% ipython --no-banner

In [1]: import numpy as np

In [2]: from numpy import linalg as LA

In [3]: np.set_printoptions(precision=3, suppress=True, linewidth=160, sign=" ")

In [4]: tidy = lambda a: np.round(a, 3) + 0

In [5]: K = np.load("case14.npy")

In [6]: K
Out[6]: 
array([[-0.183, -0.063, -1.824, -1.478, -1.517, -0.232, -0.999, -0.311],
       [ 1.265, -0.1  , -1.141, -1.648, -0.634, -0.918,  0.63 , -1.315],
       [-0.021, -1.674, -0.582, -1.097,  0.697, -1.272,  0.266,  1.575],
       [ 0.439, -0.801, -0.281,  0.737,  0.531,  0.849, -2.538,  0.317],
       [-0.874, -1.855,  0.969, -0.279,  0.39 , -0.009, -1.7  ,  0.857],
       [ 0.287, -0.798,  1.642, -1.291,  0.01 ,  0.603, -0.355,  1.852],
       [ 0.349, -0.435,  2.257,  0.599,  0.212, -1.057, -1.416,  0.265],
       [ 0.534,  1.06 ,  0.521,  1.167,  0.574, -0.016,  0.3  , -2.353],
       [-0.56 , -0.506, -1.622,  1.521,  1.329, -0.737, -0.585,  0.913],
       [ 1.07 ,  0.494, -1.492,  1.058, -1.189, -0.054,  0.457,  1.624],
       [ 0.811,  0.368, -0.026, -0.949,  1.885, -1.677, -0.156,  0.956],
       [-0.709, -0.638, -0.399, -0.866, -0.956,  0.848, -0.03 , -2.355],
       [-0.662,  2.224,  0.801, -0.438, -1.387,  0.712, -0.444, -0.395],
       [ 1.584,  0.716, -0.443,  0.154,  0.356, -0.897,  1.6  , -1.506],
       [-0.903,  1.537, -0.08 ,  0.723,  1.531,  0.908,  1.286,  0.687],
       [ 0.388,  1.232,  0.333,  1.122, -0.776, -0.479,  2.186, -0.596],
       [ 0.812, -0.419,  0.193,  0.299, -1.172,  0.844,  0.453, -2.397],
       [-0.888, -1.882, -1.494,  0.445,  0.349, -1.321,  0.239, -0.563],
       [ 0.425,  1.117,  0.774,  0.285,  0.475,  0.006,  1.084,  2.343],
       [-1.789,  1.84 , -0.645,  0.451,  0.209, -0.672, -1.124,  0.189],
       [-1.659, -0.804, -0.63 , -1.411, -0.522,  1.265, -0.455, -1.064],
       [ 0.286, -0.491,  2.764, -0.417,  0.408,  0.74 , -0.345, -0.173],
       [-0.136, -0.815, -0.033,  1.54 ,  2.063, -0.743,  0.525,  0.927]])

In [7]: cen = K - K.mean(axis=0)

In [8]: V = LA.svd(cen)[2][:7]

In [9]: Y = cen - cen @ V.T @ V

In [10]: print(tidy((cen @ V.T).std(axis=0)))
[ 1.516  1.346  1.226  1.022  0.981  0.744  0.711]

In [11]: tidy(np.diag(V.T @ V))
Out[11]: array([ 0.797,  0.984,  0.916,  0.954,  0.733,  0.64 ,  0.976,  0.999])

In [12]: print(LA.norm(Y, axis=1).round(6).argmax())
3

In [13]: tidy(np.cov(cen @ V.T, rowvar=False))
Out[13]: 
array([[ 2.403,  0.   ,  0.   ,  0.   ,  0.   ,  0.   ,  0.   ],
       [ 0.   ,  1.893,  0.   ,  0.   ,  0.   ,  0.   ,  0.   ],
       [ 0.   ,  0.   ,  1.572,  0.   ,  0.   ,  0.   ,  0.   ],
       [ 0.   ,  0.   ,  0.   ,  1.092,  0.   ,  0.   ,  0.   ],
       [ 0.   ,  0.   ,  0.   ,  0.   ,  1.006,  0.   ,  0.   ],
       [ 0.   ,  0.   ,  0.   ,  0.   ,  0.   ,  0.579,  0.   ],
       [ 0.   ,  0.   ,  0.   ,  0.   ,  0.   ,  0.   ,  0.529]])
